% ipython --no-banner

In [1]: import numpy as np

In [2]: np.set_printoptions(precision=1, suppress=True, linewidth=200)

In [3]: feats = np.array([[6, 11, 8, 7], [1, 6, 3, 2], [4, 9, 6, 5]])

In [4]: np.unravel_index(np.abs(feats).argmax(), feats.shape)
Out[4]: (np.int64(0), np.int64(1))

In [5]: feats.sum(axis=1)
Out[5]: array([32, 12, 24])

In [6]: np.round(np.linalg.svd(feats, compute_uv=False), 1) + 0
Out[6]: array([21.8,  2.1,  0. ])

In [7]: np.diff(feats, axis=0)
Out[7]: 
array([[-5, -5, -5, -5],
       [ 3,  3,  3,  3]])

In [8]: feats.shape
Out[8]: (3, 4)

In [9]: np.round(np.linalg.norm(feats), 1)
Out[9]: np.float64(21.9)

In [10]: feats.mean(axis=0)
Out[10]: array([3.7, 8.7, 5.7, 4.7])

In [11]: rank = np.linalg.matrix_rank(feats)

In [12]: rank
Out[12]: np.int64(2)

In [13]: ns = np.linalg.svd(feats)[2][rank:].T

In [14]: ns.shape
Out[14]: (4, 2)

In [15]: [int(np.linalg.matrix_rank(np.delete(feats, i, axis=0))) for i in range(3)]
Out[15]: [2, 2, 2]

In [16]: B = feats / np.sqrt((feats ** 2).mean(axis=1, keepdims=True))

In [17]: feats - feats.mean(axis=1, keepdims=True)
Out[17]: 
array([[-2.,  3.,  0., -1.],
       [-2.,  3.,  0., -1.],
       [-2.,  3.,  0., -1.]])

In [18]: B[0]
Out[18]: array([0.7, 1.3, 1. , 0.9])

In [19]: np.linalg.norm(B, axis=1)
Out[19]: array([2., 2., 2.])

In [20]: E = np.loadtxt("out2.csv", delimiter=",")

In [21]: E
Out[21]: 
array([[ 1.,  0.,  0.],
       [ 0.,  3.,  0.],
       [ 0.,  0., -1.]])

In [22]: x = np.array([5, 3, -1])

In [23]: target = E @ x

In [24]: beta, lr = np.zeros(3), 1 / np.linalg.norm(E, 2) ** 2

In [25]: for i in range(3):
    ...:     beta -= lr * E.T @ (E @ beta - target)
    ...:     if i % 1 == 0: print(i, round(np.linalg.norm(E @ beta - target), 1))
    ...: 
0 4.5
1 4.0
2 3.6

In [26]: beta
Out[26]: array([ 1.5,  3. , -0.3])

In [27]: round(float(np.linalg.cond(E)), 1)
Out[27]: 3.0

In [28]: data = np.loadtxt("m.csv", delimiter=",")

In [29]: data
Out[29]: 
array([[ 1.,  0.,  0.,  0.],
       [ 2.,  0.,  0.,  0.],
       [ 1.,  0., -1.,  0.],
       [ 1.,  0.,  0.,  2.]])

In [30]: rank = np.linalg.matrix_rank(data)

In [31]: rank
Out[31]: np.int64(3)

In [32]: ns = np.linalg.svd(data)[2][rank:].T

In [33]: np.round(ns @ ns.T, 1) + 0
Out[33]: 
array([[0., 0., 0., 0.],
       [0., 1., 0., 0.],
       [0., 0., 0., 0.],
       [0., 0., 0., 0.]])

In [34]: [int(np.linalg.matrix_rank(data[:i])) for i in range(1, len(data) + 1)]
Out[34]: [1, 1, 2, 3]

In [35]: np.allclose(data @ ns, 0)
Out[35]: True

In [36]: [int(np.linalg.matrix_rank(data[:, :j + 1])) for j in range(4)]
Out[36]: [1, 1, 2, 3]

In [37]: [int(np.linalg.matrix_rank(np.delete(data, i, axis=0))) for i in range(4)]
Out[37]: [3, 3, 2, 2]

In [38]: np.round(data @ ns, 1) + 0
Out[38]: 
array([[0.],
       [0.],
       [0.],
       [0.]])

In [39]: np.round(ns[:, 0] / ns[np.abs(ns[:, 0]).round(6).argmax(), 0], 1) + 0
Out[39]: array([0., 1., 0., 0.])

In [40]: gram = data.T @ data

In [41]: np.allclose(gram, gram.T)
Out[41]: True

In [42]: np.linalg.matrix_rank(gram)
Out[42]: np.int64(3)

In [43]: gram
Out[43]: 
array([[ 7.,  0., -1.,  2.],
       [ 0.,  0.,  0.,  0.],
       [-1.,  0.,  1.,  0.],
       [ 2.,  0.,  0.,  4.]])

In [44]: np.diag(gram)
Out[44]: array([7., 0., 1., 4.])

In [45]: np.round(np.linalg.svd(data, compute_uv=False) ** 2, 1) + 0
Out[45]: array([8.1, 3.1, 0.8, 0. ])

In [46]: rng = np.random.default_rng(66)

In [47]: z = rng.permutation(4)

In [48]: z
Out[48]: array([1, 0, 3, 2])

In [49]: B = data[z][:, z]

In [50]: np.sort(np.abs(np.linalg.eigvals(B)))
Out[50]: array([0., 1., 1., 2.])

In [51]: B
Out[51]: 
array([[ 0.,  2.,  0.,  0.],
       [ 0.,  1.,  0.,  0.],
       [ 0.,  1.,  2.,  0.],
       [ 0.,  1.,  0., -1.]])

In [52]: round(np.linalg.det(B), 1), np.round(np.linalg.det(data[z]), 1)
Out[52]: (np.float64(0.0), np.float64(0.0))

In [53]: np.trace(B)
Out[53]: np.float64(2.0)

In [54]: U, s, Vh = np.linalg.svd(data)

In [55]: s.round(1) + 0
Out[55]: array([2.8, 1.8, 0.9, 0. ])

In [56]: np.argmax(s[:-1] / (s[1:] + 1e-6)) + 1
Out[56]: np.int64(3)

In [57]: B = U[:, :3] @ np.diag(s[:3]) @ Vh[:3]

In [58]: B.round(1) + 0
Out[58]: 
array([[ 1.,  0.,  0.,  0.],
       [ 2.,  0.,  0.,  0.],
       [ 1.,  0., -1.,  0.],
       [ 1.,  0.,  0.,  2.]])

In [59]: round(np.linalg.norm(data - B, 2), 1), round(s[3], 1)
Out[59]: (np.float64(0.0), np.float64(0.0))

In [60]: np.linalg.matrix_rank(B)
Out[60]: np.int64(3)

In [61]: round(float(np.linalg.norm(data - B) / np.linalg.norm(data)), 1)
Out[61]: 0.0

In [62]: B = np.array([[2]])

In [63]: Z = np.array([[-1, -1, -1], [2, -1, -2], [-2, 1, 2]])

In [64]: A = np.block([[B, np.zeros((1, 3))], [np.zeros((3, 1)), Z]])

In [65]: A
Out[65]: 
array([[ 2.,  0.,  0.,  0.],
       [ 0., -1., -1., -1.],
       [ 0.,  2., -1., -2.],
       [ 0., -2.,  1.,  2.]])

In [66]: U, s, Vh = np.linalg.svd(A)

In [67]: np.argmax(s[:-1] / (s[1:] + 1e-6)) + 1
Out[67]: np.int64(3)

In [68]: s.round(1) + 0
Out[68]: array([4.3, 2. , 1.7, 0. ])

In [69]: B = U[:, :3] @ np.diag(s[:3]) @ Vh[:3]

In [70]: np.linalg.matrix_rank(A, rtol=0.05)
Out[70]: np.int64(3)

In [71]: round(float(np.linalg.norm(A - B, 2)), 1), round(float(s[3]), 1)
Out[71]: (0.0, 0.0)

In [72]: J = np.load("test3.npy")

In [73]: J
Out[73]: 
array([[-0.1, -0.7, -0.2, -0.7],
       [-0.7,  0.6, -0.1, -0.4],
       [-0.2, -0.1,  1. , -0.1],
       [-0.7, -0.4, -0.1,  0.6]])

In [74]: np.linalg.pinv(J)
Out[74]: 
array([[-0.1, -0.7, -0.2, -0.7],
       [-0.7,  0.6, -0.1, -0.4],
       [-0.2, -0.1,  1. , -0.1],
       [-0.7, -0.4, -0.1,  0.6]])

In [75]: np.linalg.svd(J, compute_uv=False)
Out[75]: array([1., 1., 1., 1.])

In [76]: np.round(J[:, 3] @ J[:, 2], 1)
Out[76]: np.float64(0.0)

In [77]: np.round(J @ J.T, 1) + 0
Out[77]: 
array([[1., 0., 0., 0.],
       [0., 1., 0., 0.],
       [0., 0., 1., 0.],
       [0., 0., 0., 1.]])

In [78]: x = np.array([8, 5, 5, 4])

In [79]: J @ (2 * x)
Out[79]: array([-16.7,  -9.6,   3.5, -11.6])

In [80]: np.sign((J @ x).round(6))
Out[80]: array([-1., -1.,  1., -1.])

In [81]: rank = np.linalg.matrix_rank(A)

In [82]: rank
Out[82]: np.int64(3)

In [83]: ns = np.linalg.svd(A)[2][rank:].T

In [84]: [int(np.linalg.matrix_rank(A[:, :j + 1])) for j in range(4)]
Out[84]: [1, 2, 3, 3]

In [85]: np.allclose(A @ ns, 0)
Out[85]: True

In [86]: ns.shape
Out[86]: (4, 1)

In [87]: np.linalg.matrix_rank(A.T @ A), np.linalg.matrix_rank(A @ A.T)
Out[87]: (np.int64(3), np.int64(3))

In [88]: mat = np.array([[0.0, -1.3, -0.1],
    ...:     [-0.3, 0.0, 1.5],
    ...:     [1.9, 0.3, 0.1],
    ...:     [1.1, -1.0, -0.4]])

In [89]: mat
Out[89]: 
array([[ 0. , -1.3, -0.1],
       [-0.3,  0. ,  1.5],
       [ 1.9,  0.3,  0.1],
       [ 1.1, -1. , -0.4]])

In [90]: x = np.array([1, 3, 5])

In [91]: target = mat @ x

In [92]: target
Out[92]: array([-4.4,  7.2,  3.3, -3.9])

In [93]: np.linalg.lstsq(mat, target)[0]
Out[93]: array([1., 3., 5.])

In [94]: np.linalg.solve(mat.T @ mat, mat.T @ target)
Out[94]: array([1., 3., 5.])

In [95]: target = target + 0.1 * rng.normal(size=4)

In [96]: target
Out[96]: array([-4.5,  7.1,  3.1, -3.8])

In [97]: beta, *_ = np.linalg.lstsq(mat, target)

In [98]: beta
Out[98]: array([0.9, 3. , 4.9])

In [99]: beta.round()
Out[99]: array([1., 3., 5.])

In [100]: [round(float(np.linalg.norm(np.linalg.solve(mat.T @ mat + lam * np.eye(3), mat.T @ target))), 2) for lam in (0, 1, 10, 100)]
Out[100]: [5.83, 4.26, 1.28, 0.16]

In [101]: x = np.array([-3, -3, 3])

In [102]: target = mat @ x

In [103]: beta, lr = np.zeros(3), 1 / np.linalg.norm(mat, 2) ** 2

In [104]: for i in range(150):
     ...:     beta -= lr * mat.T @ (mat @ beta - target)
     ...:     if i % 50 == 0: print(i, round(np.linalg.norm(mat @ beta - target), 1))
     ...: 
0 3.7
50 0.0
100 0.0

In [105]: beta
Out[105]: array([-3., -3.,  3.])

In [106]: np.linalg.norm(mat, axis=0)
Out[106]: array([2.2, 1.7, 1.6])

In [107]: round(float(np.linalg.norm(mat, 2)), 1)
Out[107]: 2.3

In [108]: round(mat[1] @ mat[3], 1)
Out[108]: np.float64(-0.9)

In [109]: np.linalg.norm(mat, axis=1)
Out[109]: array([1.3, 1.5, 1.9, 1.5])

In [110]: round(np.linalg.norm(mat[1] - mat[3]), 1)
Out[110]: np.float64(2.6)

In [111]: np.linalg.norm(mat, axis=1).argmax()
Out[111]: np.int64(2)

In [112]: W0 = np.loadtxt("run13.csv", delimiter=",")

In [113]: W0
Out[113]: 
array([[ 0.3,  0. , -1. ],
       [ 0. ,  1. ,  0. ],
       [ 1. ,  0. ,  0.3]])

In [114]: proj = np.triu(np.array([[-1, -1, -2], [-1, -2, -3], [-3, 0, 0]]), 1) + np.eye(3)

In [115]: B = proj @ W0 @ np.linalg.inv(proj)

In [116]: round(np.trace(B), 1), round(float(np.trace(W0)), 1)
Out[116]: (np.float64(1.6), 1.6)

In [117]: np.poly(B)
Out[117]: array([ 1. , -1.6,  1.6, -1. ])

In [118]: np.linalg.matrix_rank(B)
Out[118]: np.int64(3)

In [119]: K = np.load("case16.npy")

In [120]: K
Out[120]: 
array([[-1.4,  5.9, -5.6],
       [-3.8, -0.9, -6.6],
       [ 1.1, -6.2,  5.8],
       [-2.9, -2.9, -2. ],
       [ 1.1,  7.7, -5.6],
       [ 1.6,  0.9, -4.7],
       [ 1.3, -4.9,  1.8],
       [ 0. , -5.4,  5.6],
       [-2.2, -1.6,  2.6],
       [ 3.6, -0.8, -6.5],
       [-0.2, -1.5, -1.6],
       [ 1.2, -2.4, -3.6],
       [-5. ,  1.4, -2.8],
       [-2.1,  0.2, -1.7],
       [ 5. , -7. , -0.2]])

In [121]: Xs = K - K.mean(axis=0)

In [122]: V = np.linalg.svd(Xs)[2][:1]

In [123]: B = Xs - Xs @ V.T @ V

In [124]: np.linalg.norm(B, axis=1).round(6).argmax()
Out[124]: np.int64(9)

In [125]: (Xs @ V.T).std(axis=0)
Out[125]: array([5.2])

In [126]: B.std(axis=0)
Out[126]: array([2.5, 1.5, 1.7])

In [127]: q, V = np.linalg.qr(K[:, :1])[0], np.linalg.qr(K[:, 1:])[0]

In [128]: s = np.linalg.svd(q.T @ V, compute_uv=False)

In [129]: (s > 0.9).sum()
Out[129]: np.int64(0)

In [130]: np.degrees(np.arccos(s.clip(0, 1)))
Out[130]: array([74.3])

In [131]: round(float(np.linalg.norm(q @ q.T - V @ V.T, 2)), 1)
Out[131]: 1.0

In [132]: Z = K[[8, 3]].astype(float)

In [133]: for _ in range(3):
     ...:     z = np.linalg.norm(K[:, None] - Z, axis=-1).argmin(axis=1)
     ...:     Z = np.array([K[z == j].mean(axis=0) for j in range(2)])
     ...: 

In [134]: z
Out[134]: array([1, 1, 0, 1, 1, 1, 0, 0, 0, 1, 1, 1, 1, 1, 0])

In [135]: np.bincount(z)
Out[135]: array([ 5, 10])

In [136]: np.abs(Z[1] - Z[0]).argmax()
Out[136]: np.int64(2)
